>>> import numpy as np
>>> np.set_printoptions(precision=2, suppress=True, linewidth=100)
>>> K = np.load("run14.npy")
>>> K
array([[0.5 , 0.  , 0.  , 0.  , 0.17, 0.33],
       [0.  , 0.33, 0.  , 0.67, 0.  , 0.  ],
       [0.18, 0.18, 0.27, 0.09, 0.18, 0.09],
       [0.11, 0.11, 0.22, 0.33, 0.22, 0.  ],
       [0.  , 0.  , 0.17, 0.33, 0.5 , 0.  ],
       [0.  , 0.25, 0.  , 0.12, 0.25, 0.38]])
>>> A2 = np.array([[-1, 2], [2, 1], [0, 1], [-2, -1], [-1, -2], [2, -2]])
>>> np.round(np.einsum("ik,kj->ji", K, A2), 2) + 0
array([[ 0.  , -0.67,  0.  , -0.78, -1.17,  0.75],
       [ 0.  , -0.33,  0.18, -0.22, -1.17, -1.12]])
>>> np.round(np.einsum("ik,kj->ij", K, A2), 2) + 0
array([[ 0.  ,  0.  ],
       [-0.67, -0.33],
       [ 0.  ,  0.18],
       [-0.78, -0.22],
       [-1.17, -1.17],
       [ 0.75, -1.12]])
>>> np.linalg.matrix_rank(np.vstack([K, A2.T]))
np.int64(6)
>>> np.vstack([K, A2.T]).shape
(8, 6)
>>> np.einsum("ij,ij->i", K, K)
array([0.39, 0.56, 0.19, 0.23, 0.39, 0.28])
>>> vec = np.array([-1, 2, 1, 2, 1, 2])
>>> rhs = K @ vec
>>> rhs
array([0.33, 2.  , 1.  , 1.22, 1.33, 1.75])
>>> np.linalg.solve(K, rhs + K[:, 2])
array([-1.,  2.,  2.,  2.,  1.,  2.])
>>> np.linalg.solve(K, rhs)
array([-1.,  2.,  1.,  2.,  1.,  2.])
>>> np.round(np.linalg.solve(K.T, K[3]), 2) + 0
array([0., 0., 0., 1., 0., 0.])
>>> print(np.linalg.solve(K, -2 * rhs))
[ 2. -4. -2. -4. -2. -4.]
>>> rng = np.random.default_rng(4015)
>>> A2 = K + rng.integers(-2, 3, (6, 5)) @ rng.integers(-2, 3, (5, 6))
>>> A2
array([[ 0.5 ,  6.  ,  3.  ,  4.  ,  4.17, -3.67],
       [ 4.  ,  6.33, -2.  ,  0.67,  4.  ,  0.  ],
       [ 3.18,  4.18,  0.27, -3.91,  3.18, -1.91],
       [-1.89, -7.89, -1.78, -7.67, -5.78,  4.  ],
       [-2.  ,  3.  , -0.83, 10.33,  1.5 ,  0.  ],
       [-1.  , -5.75, -3.  , -1.88, -3.75,  2.38]])
>>> np.round(np.linalg.svd(A2 - K, compute_uv=False), 2) + 0
array([20.68, 11.42,  5.44,  1.7 ,  1.26,  0.  ])
>>> A2 - K
array([[ 0.,  6.,  3.,  4.,  4., -4.],
       [ 4.,  6., -2.,  0.,  4.,  0.],
       [ 3.,  4.,  0., -4.,  3., -2.],
       [-2., -8., -2., -8., -6.,  4.],
       [-2.,  3., -1., 10.,  1.,  0.],
       [-1., -6., -3., -2., -4.,  2.]])
>>> np.linalg.matrix_rank(A2 - K, tol=1e-8)
np.int64(5)
>>> T = np.stack([K, 5 * K, K[::-1]])
>>> (T @ K.T).shape
(3, 6, 6)
>>> print(T.shape)
(3, 6, 6)
>>> print(np.linalg.matrix_rank(T))
[6 6 6]
>>> np.linalg.norm(T, axis=(1, 2))
array([1.43, 7.14, 1.43])
>>> M = rng.normal(size=(43, 10))
>>> M = 5 * M / np.linalg.norm(M, axis=1, keepdims=True)
>>> M
array([[ 1.03,  1.97,  1.11, -0.84,  1.31, -0.85,  1.16,  2.2 ,  2.04,  2.3 ],
       [ 0.26, -2.41, -2.98, -1.71,  0.46,  1.97, -1.38, -0.05, -0.68, -0.89],
       [ 0.06, -1.62,  0.44, -1.91, -0.94,  2.7 ,  2.02,  2.24, -1.09,  0.27],
       [-0.07,  1.3 ,  2.84, -0.21, -1.79,  2.02, -0.52, -0.15, -0.15,  2.75],
       [-1.3 ,  0.16,  1.69, -0.32, -0.44,  3.18,  1.09, -1.56, -0.7 , -2.43],
       [ 0.18,  2.87, -1.13, -0.17,  0.8 , -2.94, -0.36,  1.07,  1.76, -1.34],
       [-2.42, -0.45,  2.4 , -0.54,  2.21,  0.45, -1.61,  2.  ,  1.1 , -0.06],
       [-0.52,  2.62, -1.26, -0.72,  0.02,  0.19, -0.2 , -3.69, -1.2 ,  0.76],
       [-0.71,  1.05, -1.49, -1.9 , -2.82, -1.64, -1.33, -0.74, -2.09, -0.46],
       [-0.32,  4.26,  0.83, -1.24, -1.27,  0.47, -0.44,  0.73,  1.18,  0.74],
       [ 0.95, -1.37, -2.31,  0.2 ,  1.03,  2.01, -2.45,  0.25, -0.09,  2.38],
       [ 1.55, -2.54,  0.7 , -0.77, -1.45,  2.96,  1.23,  1.35,  0.12, -0.92],
       [ 1.04,  0.01,  1.77,  2.26, -2.69,  0.74, -0.09,  2.51, -1.21, -0.4 ],
       [ 1.72,  0.6 , -0.24,  0.85, -2.99,  0.21,  0.44, -1.22, -3.16, -0.53],
       [ 2.3 , -2.09,  1.74,  0.64,  0.6 ,  1.66, -0.99,  2.35, -1.44,  0.47],
       [ 0.68, -1.38, -1.2 ,  2.19, -1.47, -0.98, -3.22, -1.22,  0.17, -1.17],
       [ 1.42, -1.36, -1.87, -2.1 , -2.74,  0.27, -0.54,  1.74, -0.88,  1.23],
       [-1.86, -2.16, -0.77,  0.48,  3.31,  0.31,  1.22, -1.38,  0.69,  1.07],
       [-0.63, -2.78,  0.85,  0.15, -1.22, -2.26,  2.92,  0.21, -0.24, -0.92],
       [ 0.69, -1.42,  0.16,  0.14,  0.53, -3.44,  0.87, -0.5 ,  0.65,  2.99],
       [-0.18, -1.24,  2.53,  3.08,  0.64,  0.29, -0.31, -2.08,  0.07, -1.62],
       [ 0.22,  1.92, -2.1 , -0.99,  3.32,  0.2 ,  1.86, -0.4 ,  1.05, -0.33],
       [-1.6 , -0.03, -2.7 , -1.24,  0.55,  0.13, -0.78, -3.14,  1.43,  0.88],
       [-1.43,  0.31,  0.28,  1.64,  1.06,  1.04,  2.77,  1.42, -2.42, -1.54],
       [-1.18, -0.91,  0.94, -0.27, -3.6 ,  1.03, -0.23, -0.34,  2.76,  0.07],
       [ 0.26,  2.16,  0.05,  0.95,  1.76,  0.9 , -1.12,  2.98,  0.08,  2.3 ],
       [-3.59, -1.01,  0.71, -0.34, -1.95,  0.28, -0.74, -1.52, -1.62, -1.06],
       [ 1.59, -2.01, -1.93, -1.49,  0.85, -1.71, -1.77, -1.85, -0.86,  1.23],
       [ 0.27, -2.86,  1.18, -0.82,  0.89, -1.81, -0.99, -1.11, -1.84,  2.24],
       [-1.23,  1.91,  1.74,  0.75,  1.6 , -0.77, -0.89,  2.96,  0.48,  1.82],
       [ 2.9 , -0.44,  2.15,  0.95, -1.81, -1.41, -0.65, -0.18,  2.27, -0.09],
       [-0.15,  0.14, -1.76, -1.9 , -0.03, -0.46,  0.3 , -0.38, -4.17, -0.67],
       [-3.21,  1.41,  2.59, -1.83, -0.35,  0.17,  1.37, -0.77,  0.1 ,  0.13],
       [-1.16, -1.76, -0.95,  1.77,  0.82,  1.69,  0.15,  3.22,  1.36, -0.88],
       [ 1.4 , -2.76, -2.08, -0.99, -1.65, -0.35, -0.7 ,  0.28,  2.42,  0.93],
       [ 1.11, -0.15,  0.1 ,  2.73,  1.66,  0.96, -3.14,  0.79,  0.69,  1.28],
       [ 0.37,  0.84,  1.89, -2.22, -0.24, -1.64, -1.69, -2.04, -0.11, -2.42],
       [ 1.27,  2.67,  1.52, -0.76, -2.04, -0.28, -0.52,  0.18, -2.95,  0.34],
       [-0.39, -0.71, -1.67,  0.45, -0.94,  2.37, -0.7 ,  1.92,  3.26, -0.17],
       [ 1.19, -3.16, -2.17,  0.73, -1.47, -1.31,  0.93,  0.87, -0.61,  1.59],
       [ 3.64, -2.51, -0.31, -0.09,  0.37, -2.22, -0.28, -0.35, -0.24,  0.08],
       [-0.38, -1.25,  2.4 , -3.08,  0.36, -2.36, -0.63,  1.14,  0.55,  0.61],
       [-2.86, -1.91,  1.27,  0.58,  1.37, -2.04,  0.54, -1.16,  0.68, -1.75]])
>>> gram = np.cov(M, rowvar=False)
>>> print(np.round(np.polyfit(M[:, 6], M[:, 5], 1), 2) + 0)
[0.05 0.  ]
>>> np.argsort(-M.std(axis=0).round(6), kind="stable")
array([1, 2, 4, 7, 5, 8, 0, 3, 9, 6])
>>> np.argwhere(np.triu(np.abs(np.corrcoef(M.T)) > 0.8, 1))
array([], shape=(0, 2), dtype=int64)
>>> gram.shape
(10, 10)
>>> np.linalg.eigvalsh(gram)[::-1]
array([4.15, 3.9 , 3.45, 3.1 , 2.67, 2.17, 2.02, 1.55, 1.16, 1.07])
>>> M.std(axis=0)
array([1.53, 1.83, 1.66, 1.39, 1.65, 1.62, 1.35, 1.65, 1.58, 1.36])
>>> np.unravel_index(np.abs(M).argmax(), M.shape)
(np.int64(9), np.int64(1))
>>> print(np.count_nonzero(M))
430
>>> np.round(np.linalg.norm(M), 2)
np.float64(32.79)
>>> np.linalg.matrix_rank(M)
np.int64(10)
>>> print(M.shape)
(43, 10)
>>> M[:, 10]
Traceback (most recent call last):
  File "<python-input-43>", line 1, in <module>
    M[:, 10]
    ~^^^^^^^
IndexError: index 10 is out of bounds for axis 1 with size 10
>>> lab = M[:, 5] > np.median(M[:, 5])
>>> u = M[lab].mean(axis=0) - M[~lab].mean(axis=0)
>>> lab.astype(int)
array([0, 1, 1, 1, 1, 0, 1, 0, 0, 1, 1, 1, 1, 1, 1, 0, 1, 1, 0, 0, 1, 0, 0, 1, 1, 1, 1, 0, 0, 0, 0,
       0, 0, 1, 0, 1, 0, 0, 1, 0, 0, 0, 0])
>>> W0 = np.load("x.npy")
>>> W0
array([[ 1,  0,  0,  0,  0],
       [ 3,  1,  0,  0,  0],
       [ 1,  0,  1,  0,  0],
       [ 1, -1, -2,  1,  0],
       [ 1, -1,  3,  3,  1]])
>>> u, v = W0[4], W0[3]
>>> u @ u
np.int64(21)
>>> pr = (u @ v) / (u @ u) * u
>>> round(np.linalg.norm(u + v) ** 2 + np.linalg.norm(u - v) ** 2, 2)
np.float64(56.0)
>>> print(v - pr)
[ 1.05 -1.05 -1.86  1.14  0.05]
>>> (v - pr) @ u
np.float64(0.0)
>>> A2 = np.array([[2, 2, 2, 1, 0, 1, 2, 0, 1, 1],
...     [1, 2, 0, 2, 2, 2, 0, 0, 0, 1],
...     [1, 1, 1, 1, 0, 1, 1, 2, 0, 0]])
>>> J = A2.T @ A2
>>> J
array([[6, 7, 5, 5, 2, 5, 5, 2, 2, 3],
       [7, 9, 5, 7, 4, 7, 5, 2, 2, 4],
       [5, 5, 5, 3, 0, 3, 5, 2, 2, 2],
       [5, 7, 3, 6, 4, 6, 3, 2, 1, 3],
       [2, 4, 0, 4, 4, 4, 0, 0, 0, 2],
       [5, 7, 3, 6, 4, 6, 3, 2, 1, 3],
       [5, 5, 5, 3, 0, 3, 5, 2, 2, 2],
       [2, 2, 2, 2, 0, 2, 2, 4, 0, 0],
       [2, 2, 2, 1, 0, 1, 2, 0, 1, 1],
       [3, 4, 2, 3, 2, 3, 2, 0, 1, 2]])
>>> ev, V = np.linalg.eigh(J)
>>> np.round(np.linalg.svd(J, compute_uv=False), 2) + 0
array([35.75,  8.43,  3.82,  0.  ,  0.  ,  0.  ,  0.  ,  0.  ,  0.  ,  0.  ])
>>> ev.round(2) + 0
array([ 0.  ,  0.  ,  0.  ,  0.  ,  0.  ,  0.  ,  0.  ,  3.82,  8.43, 35.75])
>>> print(np.round(V.T @ J @ V, 2) + 0)
[[ 0.    0.    0.    0.    0.    0.    0.    0.    0.    0.  ]
 [ 0.    0.    0.    0.    0.    0.    0.    0.    0.    0.  ]
 [ 0.    0.    0.    0.    0.    0.    0.    0.    0.    0.  ]
 [ 0.    0.    0.    0.    0.    0.    0.    0.    0.    0.  ]
 [ 0.    0.    0.    0.    0.    0.    0.    0.    0.    0.  ]
 [ 0.    0.    0.    0.    0.    0.    0.    0.    0.    0.  ]
 [ 0.    0.    0.    0.    0.    0.    0.    0.    0.    0.  ]
 [ 0.    0.    0.    0.    0.    0.    0.    3.82  0.    0.  ]
 [ 0.    0.    0.    0.    0.    0.    0.    0.    8.43  0.  ]
 [ 0.    0.    0.    0.    0.    0.    0.    0.    0.   35.75]]
>>> np.round(np.linalg.eigvalsh(J @ J), 2) + 0
array([   0.  ,    0.  ,    0.  ,    0.  ,    0.  ,    0.  ,    0.  ,   14.56,   71.07, 1278.37])
>>> print(np.abs(V[:, -1]).round(6).argmax())
1
>>> np.linalg.eigvalsh(J + -1 * np.eye(10))
array([-1.  , -1.  , -1.  , -1.  , -1.  , -1.  , -1.  ,  2.82,  7.43, 34.75])
>>> X = np.loadtxt("data.csv", delimiter=",")
>>> X.round(2) + 0
array([[-0.34, -0.15, -0.06, -0.11,  0.62,  0.57, -0.3 ,  0.23],
       [ 0.14, -0.09, -0.32,  0.7 , -0.2 ,  0.47,  0.3 ,  0.16],
       [-0.2 , -0.42, -0.6 , -0.15,  0.28, -0.3 ,  0.45, -0.2 ],
       [-0.08,  0.38,  0.08, -0.49, -0.12,  0.34,  0.65,  0.23],
       [-0.25, -0.56,  0.31,  0.  , -0.25, -0.21,  0.09,  0.64],
       [ 0.  ,  0.21,  0.43,  0.41,  0.6 , -0.29,  0.38,  0.06],
       [ 0.64,  0.12, -0.34, -0.15,  0.23, -0.2 , -0.12,  0.57],
       [-0.59,  0.52, -0.36,  0.19, -0.11, -0.29, -0.17,  0.3 ]])
>>> print(round(np.linalg.norm(X[1] - X[3]), 2))
1.41
>>> X @ X
array([[-0.37, -0.1 ,  0.55,  0.32, -0.08, -0.59,  0.23,  0.21],
       [ 0.09,  0.72,  0.25, -0.19,  0.31,  0.17,  0.34,  0.37],
       [ 0.48, -0.01,  0.37, -0.33, -0.3 , -0.18, -0.54,  0.33],
       [ 0.42,  0.1 , -0.4 ,  0.59,  0.31, -0.33, -0.15,  0.29],
       [-0.31,  0.4 , -0.42, -0.4 , -0.07, -0.59, -0.18, -0.14],
       [-0.03, -0.37, -0.38, -0.29, -0.22, -0.02,  0.41,  0.64],
       [-0.59,  0.09, -0.06,  0.18,  0.03,  0.34, -0.54,  0.44],
       [ 0.07,  0.4 , -0.11,  0.36, -0.81,  0.14,  0.14, -0.03]])
>>> round(float(np.trace(X)), 2)
-1.88
>>> (X + X.T) / 2
array([[-0.34, -0.01, -0.13, -0.1 ,  0.18,  0.29,  0.17, -0.18],
       [-0.01, -0.09, -0.37,  0.54, -0.38,  0.34,  0.21,  0.34],
       [-0.13, -0.37, -0.6 , -0.04,  0.29,  0.07,  0.06, -0.28],
       [-0.1 ,  0.54, -0.04, -0.49, -0.06,  0.38,  0.25,  0.21],
       [ 0.18, -0.38,  0.29, -0.06, -0.25,  0.2 ,  0.16,  0.26],
       [ 0.29,  0.34,  0.07,  0.38,  0.2 , -0.29,  0.09, -0.12],
       [ 0.17,  0.21,  0.06,  0.25,  0.16,  0.09, -0.12,  0.2 ],
       [-0.18,  0.34, -0.28,  0.21,  0.26, -0.12,  0.2 ,  0.3 ]])
>>> q, R = np.linalg.qr(X)
>>> np.round(q.T @ q, 2) + 0
array([[1., 0., 0., 0., 0., 0., 0., 0.],
       [0., 1., 0., 0., 0., 0., 0., 0.],
       [0., 0., 1., 0., 0., 0., 0., 0.],
       [0., 0., 0., 1., 0., 0., 0., 0.],
       [0., 0., 0., 0., 1., 0., 0., 0.],
       [0., 0., 0., 0., 0., 1., 0., 0.],
       [0., 0., 0., 0., 0., 0., 1., 0.],
       [0., 0., 0., 0., 0., 0., 0., 1.]])
>>> R.round(2) + 0
array([[1., 0., 0., 0., 0., 0., 0., 0.],
       [0., 1., 0., 0., 0., 0., 0., 0.],
       [0., 0., 1., 0., 0., 0., 0., 0.],
       [0., 0., 0., 1., 0., 0., 0., 0.],
       [0., 0., 0., 0., 1., 0., 0., 0.],
       [0., 0., 0., 0., 0., 1., 0., 0.],
       [0., 0., 0., 0., 0., 0., 1., 0.],
       [0., 0., 0., 0., 0., 0., 0., 1.]])
>>> q.round(2) + 0
array([[-0.34, -0.15, -0.06, -0.11,  0.62,  0.57, -0.3 ,  0.23],
       [ 0.14, -0.09, -0.32,  0.7 , -0.2 ,  0.47,  0.3 ,  0.16],
       [-0.2 , -0.42, -0.6 , -0.15,  0.28, -0.3 ,  0.45, -0.2 ],
       [-0.08,  0.38,  0.08, -0.49, -0.12,  0.34,  0.65,  0.23],
       [-0.25, -0.56,  0.31,  0.  , -0.25, -0.21,  0.09,  0.64],
       [ 0.  ,  0.21,  0.43,  0.41,  0.6 , -0.29,  0.38,  0.06],
       [ 0.64,  0.12, -0.34, -0.15,  0.23, -0.2 , -0.12,  0.57],
       [-0.59,  0.52, -0.36,  0.19, -0.11, -0.29, -0.17,  0.3 ]])
>>> round(float(np.trace(q @ q.T)), 2)
8.0
>>> print(np.round(q @ R, 2) + 0)
[[-0.34 -0.15 -0.06 -0.11  0.62  0.57 -0.3   0.23]
 [ 0.14 -0.09 -0.32  0.7  -0.2   0.47  0.3   0.16]
 [-0.2  -0.42 -0.6  -0.15  0.28 -0.3   0.45 -0.2 ]
 [-0.08  0.38  0.08 -0.49 -0.12  0.34  0.65  0.23]
 [-0.25 -0.56  0.31  0.   -0.25 -0.21  0.09  0.64]
 [ 0.    0.21  0.43  0.41  0.6  -0.29  0.38  0.06]
 [ 0.64  0.12 -0.34 -0.15  0.23 -0.2  -0.12  0.57]
 [-0.59  0.52 -0.36  0.19 -0.11 -0.29 -0.17  0.3 ]]
>>> np.abs(np.diag(R))
array([1., 1., 1., 1., 1., 1., 1., 1.])
